$ python3 -q
>>> import numpy as np
>>> np.set_printoptions(suppress=True, linewidth=100)
>>> def rd(a):
...     return np.round(a, 2) + 0
... 
>>> data = np.load("out7.npy")
>>> data
array([[3, 2, 3, 2, 3, 2],
       [1, 8, 1, 8, 1, 8],
       [9, 5, 9, 5, 9, 5],
       [3, 2, 3, 2, 3, 2],
       [1, 8, 1, 8, 1, 8],
       [9, 5, 9, 5, 9, 5]])
>>> Uu, s, Vt = np.linalg.svd(data)
>>> rd(s)
array([30.1 , 14.07,  0.  ,  0.  ,  0.  ,  0.  ])
>>> M2 = Uu[:, :2] @ np.diag(s[:2]) @ Vt[:2]
>>> rd(np.linalg.norm(data - M2) / np.linalg.norm(data))
np.float64(0.0)
>>> np.linalg.matrix_rank(M2)
np.int64(2)
>>> rd(np.abs(data - M2).max())
np.float64(0.0)
>>> rng = np.random.default_rng(22456)
>>> feats = (rng.random((9, 9)) < 0.3) + np.eye(9)
>>> feats /= feats.sum(axis=1, keepdims=True)
>>> rd(feats)
array([[0.5 , 0.5 , 0.  , 0.  , 0.  , 0.  , 0.  , 0.  , 0.  ],
       [0.  , 0.29, 0.14, 0.  , 0.14, 0.  , 0.14, 0.14, 0.14],
       [0.17, 0.17, 0.17, 0.  , 0.17, 0.  , 0.17, 0.  , 0.17],
       [0.  , 0.  , 0.14, 0.14, 0.14, 0.14, 0.14, 0.14, 0.14],
       [0.  , 0.17, 0.17, 0.17, 0.17, 0.17, 0.  , 0.  , 0.17],
       [0.2 , 0.2 , 0.2 , 0.  , 0.  , 0.2 , 0.  , 0.2 , 0.  ],
       [0.  , 0.33, 0.  , 0.  , 0.  , 0.  , 0.33, 0.  , 0.33],
       [0.  , 0.  , 0.  , 0.  , 0.  , 0.33, 0.  , 0.33, 0.33],
       [0.  , 0.33, 0.  , 0.  , 0.  , 0.33, 0.  , 0.  , 0.33]])
>>> def softmax(z):
...     e = np.exp(z - z.max(axis=-1, keepdims=True))
...     return e / e.sum(axis=-1, keepdims=True)
... 
>>> rd(softmax(feats[0]))
array([0.16, 0.16, 0.1 , 0.1 , 0.1 , 0.1 , 0.1 , 0.1 , 0.1 ])
>>> scores = feats @ feats.T / np.sqrt(9)
>>> print(rd(softmax(scores)[0] @ feats))
[0.1  0.23 0.09 0.03 0.07 0.13 0.09 0.09 0.18]
>>> print(rd(feats.sum(axis=1)))
[1. 1. 1. 1. 1. 1. 1. 1. 1.]
>>> rd(feats @ np.ones(9))
array([1., 1., 1., 1., 1., 1., 1., 1., 1.])
>>> rd(np.linalg.matrix_power(feats, 100))
array([[0.08, 0.26, 0.09, 0.01, 0.06, 0.13, 0.08, 0.1 , 0.18],
       [0.08, 0.26, 0.09, 0.01, 0.06, 0.13, 0.08, 0.1 , 0.18],
       [0.08, 0.26, 0.09, 0.01, 0.06, 0.13, 0.08, 0.1 , 0.18],
       [0.08, 0.26, 0.09, 0.01, 0.06, 0.13, 0.08, 0.1 , 0.18],
       [0.08, 0.26, 0.09, 0.01, 0.06, 0.13, 0.08, 0.1 , 0.18],
       [0.08, 0.26, 0.09, 0.01, 0.06, 0.13, 0.08, 0.1 , 0.18],
       [0.08, 0.26, 0.09, 0.01, 0.06, 0.13, 0.08, 0.1 , 0.18],
       [0.08, 0.26, 0.09, 0.01, 0.06, 0.13, 0.08, 0.1 , 0.18],
       [0.08, 0.26, 0.09, 0.01, 0.06, 0.13, 0.08, 0.1 , 0.18]])
>>> rd(np.linalg.matrix_power(feats, 2))
array([[0.25, 0.39, 0.07, 0.  , 0.07, 0.  , 0.07, 0.07, 0.07],
       [0.02, 0.22, 0.09, 0.02, 0.09, 0.12, 0.11, 0.09, 0.23],
       [0.11, 0.3 , 0.08, 0.03, 0.08, 0.08, 0.11, 0.02, 0.19],
       [0.05, 0.17, 0.1 , 0.04, 0.07, 0.17, 0.09, 0.1 , 0.21],
       [0.06, 0.19, 0.14, 0.05, 0.1 , 0.14, 0.08, 0.08, 0.16],
       [0.17, 0.23, 0.1 , 0.  , 0.06, 0.11, 0.06, 0.14, 0.13],
       [0.  , 0.32, 0.05, 0.  , 0.05, 0.11, 0.16, 0.05, 0.27],
       [0.07, 0.18, 0.07, 0.  , 0.  , 0.29, 0.  , 0.18, 0.22],
       [0.07, 0.27, 0.11, 0.  , 0.05, 0.18, 0.05, 0.11, 0.16]])
>>> rd(np.sort(np.abs(np.linalg.eigvals(feats)))[::-1])
array([1.  , 0.42, 0.42, 0.26, 0.26, 0.25, 0.25, 0.17, 0.05])
>>> pr = np.eye(9)[4]
>>> for _ in range(7):
...     pr = pr @ feats
...     print(pr.round(2))
... 
[0.   0.17 0.17 0.17 0.17 0.17 0.   0.   0.17]
[0.06 0.19 0.14 0.05 0.1  0.14 0.08 0.08 0.16]
[0.08 0.23 0.1  0.02 0.07 0.13 0.08 0.09 0.18]
[0.08 0.25 0.09 0.02 0.07 0.13 0.08 0.09 0.18]
[0.08 0.25 0.09 0.01 0.06 0.13 0.08 0.1  0.18]
[0.08 0.26 0.09 0.01 0.06 0.13 0.08 0.1  0.18]
[0.08 0.26 0.09 0.01 0.06 0.13 0.08 0.1  0.18]
